% ipython --no-banner

In [1]: import numpy as np

In [2]: from numpy import linalg as LA

In [3]: np.set_printoptions(precision=1, suppress=True, linewidth=140, legacy="1.25")

In [4]: F = np.array([[4.0, 3.0, 3.0, 3.0, 3.0, 0.0, 0.0],
   ...:     [3.0, 4.0, 3.0, 3.0, 3.0, 0.0, 0.0],
   ...:     [3.0, 3.0, 4.0, 3.0, 3.0, 0.0, 0.0],
   ...:     [3.0, 3.0, 3.0, 4.0, 3.0, 0.0, 0.0],
   ...:     [3.0, 3.0, 3.0, 3.0, 4.0, 0.0, 0.0],
   ...:     [0.0, 0.0, 0.0, 0.0, 0.0, 4.0, 3.0],
   ...:     [0.0, 0.0, 0.0, 0.0, 0.0, 3.0, 4.0]])

In [5]: # equal to its transpose

In [6]: x = np.array([-1, -1, 1, -2, 0, 2, 2])

In [7]: h1 = np.maximum(F @ x, 0)

In [8]: h1
Out[8]: array([ 0.,  0.,  0.,  0.,  0., 14., 14.])

In [9]: F * (h1 > 1e-9)[:, None]
Out[9]: 
array([[0., 0., 0., 0., 0., 0., 0.],
       [0., 0., 0., 0., 0., 0., 0.],
       [0., 0., 0., 0., 0., 0., 0.],
       [0., 0., 0., 0., 0., 0., 0.],
       [0., 0., 0., 0., 0., 0., 0.],
       [0., 0., 0., 0., 0., 4., 3.],
       [0., 0., 0., 0., 0., 3., 4.]])

In [10]: f = np.array([2, 1, 1])

In [11]: np.array([np.convolve(row, f, "same") for row in F])
Out[11]: 
array([[10., 13., 12., 12.,  6.,  3.,  0.],
       [11., 13., 13., 12.,  6.,  3.,  0.],
       [ 9., 14., 13., 13.,  6.,  3.,  0.],
       [ 9., 12., 14., 13.,  7.,  3.,  0.],
       [ 9., 12., 12., 14.,  7.,  4.,  0.],
       [ 0.,  0.,  0.,  0.,  8., 10.,  7.],
       [ 0.,  0.,  0.,  0.,  6., 11.,  7.]])

In [12]: np.convolve(F[1], f)
Out[12]: array([ 6., 11., 13., 13., 12.,  6.,  3.,  0.,  0.])

In [13]: x = np.array([1, 2, 1, 3, 3, 2, 3])

In [14]: target = F @ x

In [15]: beta, lr = np.zeros(7), 1 / LA.norm(F, 2) ** 2

In [16]: for i in range(30):
    ...:     beta -= lr * F.T @ (F @ beta - target)
    ...:     if i % 5 == 0: print(i, round(LA.norm(F @ beta - target), 1))
    ...: 
0 20.1
5 7.2
10 3.1
15 2.2
20 2.0
25 1.9

In [17]: beta
Out[17]: array([1.9, 2. , 1.9, 2.1, 2.1, 2.4, 2.6])

In [18]: np.round(LA.cond(F), 1)
Out[18]: 16.0

In [19]: vals, evecs = LA.eigh(F)

In [20]: vals.sum(), np.trace(F)
Out[20]: (28.0, 28.0)

In [21]: vals
Out[21]: array([ 1.,  1.,  1.,  1.,  1.,  7., 16.])

In [22]: LA.eigvalsh(F + 4 * np.eye(7))
Out[22]: array([ 5.,  5.,  5.,  5.,  5., 11., 20.])

In [23]: LA.svd(F, compute_uv=False)
Out[23]: array([16.,  7.,  1.,  1.,  1.,  1.,  1.])

In [24]: LA.eigvalsh(F @ F)
Out[24]: array([  1.,   1.,   1.,   1.,   1.,  49., 256.])
